$ python -q
>>> import numpy as np
>>> np.set_printoptions(suppress=True, linewidth=100)
>>> tidy = lambda a: np.round(a, 1) + 0
>>> E = np.load("case15.npy")
>>> print(E)
[[ 0.9 -0.2  0.5  0.9 -0.1]
 [ 0.5 -0.8 -0.9  0.7  0.2]
 [-0.3 -0.6  0.6 -0.2  0.4]
 [-1.  -1.  -0.7 -0.7  1. ]
 [ 0.9 -0.5 -0.8  0.9 -0.2]
 [ 0.3 -0.9 -0.9  0.7  0.4]
 [-0.7 -0.4  0.7 -0.7  0.4]
 [ 0.1  0.9  0.4 -0.3 -0.5]
 [ 1.   0.5 -0.9  1.  -0.7]
 [ 0.1  0.6 -1.  -0.1 -0.5]
 [ 0.7  1.   0.5  0.3 -0.7]
 [-1.  -1.  -0.7 -0.9  0.9]
 [ 0.9 -0.2 -1.   0.9 -0.5]
 [ 1.  -0.2 -0.8  1.  -0.5]
 [-1.  -0.9  0.8 -1.   0.9]
 [ 0.1 -1.  -0.9  0.7  0.6]
 [ 0.2  0.1 -0.1  0.2 -0.1]
 [-1.  -1.  -1.  -0.8  1. ]
 [-0.9 -0.9 -1.  -0.7  0.5]
 [-0.6 -0.1 -0.5 -0.5  0.1]
 [-0.2  0.3  0.6 -0.3  0. ]
 [-1.  -0.9  0.2 -0.9  0.8]
 [ 1.   0.9 -0.2  1.  -0.8]
 [-0.8  0.6  0.9 -0.8  0.1]
 [-1.  -1.  -0.8 -1.   0.9]
 [-1.  -0.8  0.  -1.   0.7]
 [-0.9 -0.4  0.9 -0.9  0.6]
 [ 1.   1.   1.   1.  -0.9]
 [-0.2  0.9  0.7 -0.6 -0.4]
 [ 0.4  0.2  0.4  0.3 -0.1]
 [-0.9 -0.5  0.3 -0.8  0.5]
 [-0.4 -0.9 -0.1  0.   0.6]
 [-0.3  0.9  1.  -0.7 -0.3]
 [ 0.9  0.9  0.5  0.7 -0.6]
 [-1.  -0.6  0.7 -0.9  0.6]]
>>> Xc = E - E.mean(axis=0)
>>> U, sigma, Vh = np.linalg.svd(Xc, full_matrices=False)
>>> print(tidy(sigma ** 2 / (sigma ** 2).sum()))
[0.6 0.3 0.1 0.  0. ]
>>> print(np.searchsorted(np.cumsum(sigma ** 2) / (sigma ** 2).sum(), 0.9) + 1)
2
>>> print(np.abs(Vh[0]).argmax())
0
>>> print((np.sign(U[:, 0]) == np.sign(U[0, 0])).astype(int))
[1 1 0 0 1 1 0 1 1 1 1 0 1 1 0 0 1 0 0 0 1 0 1 0 0 0 0 1 1 1 0 0 1 1 0]
>>> print(np.linalg.matrix_rank(Xc))
5
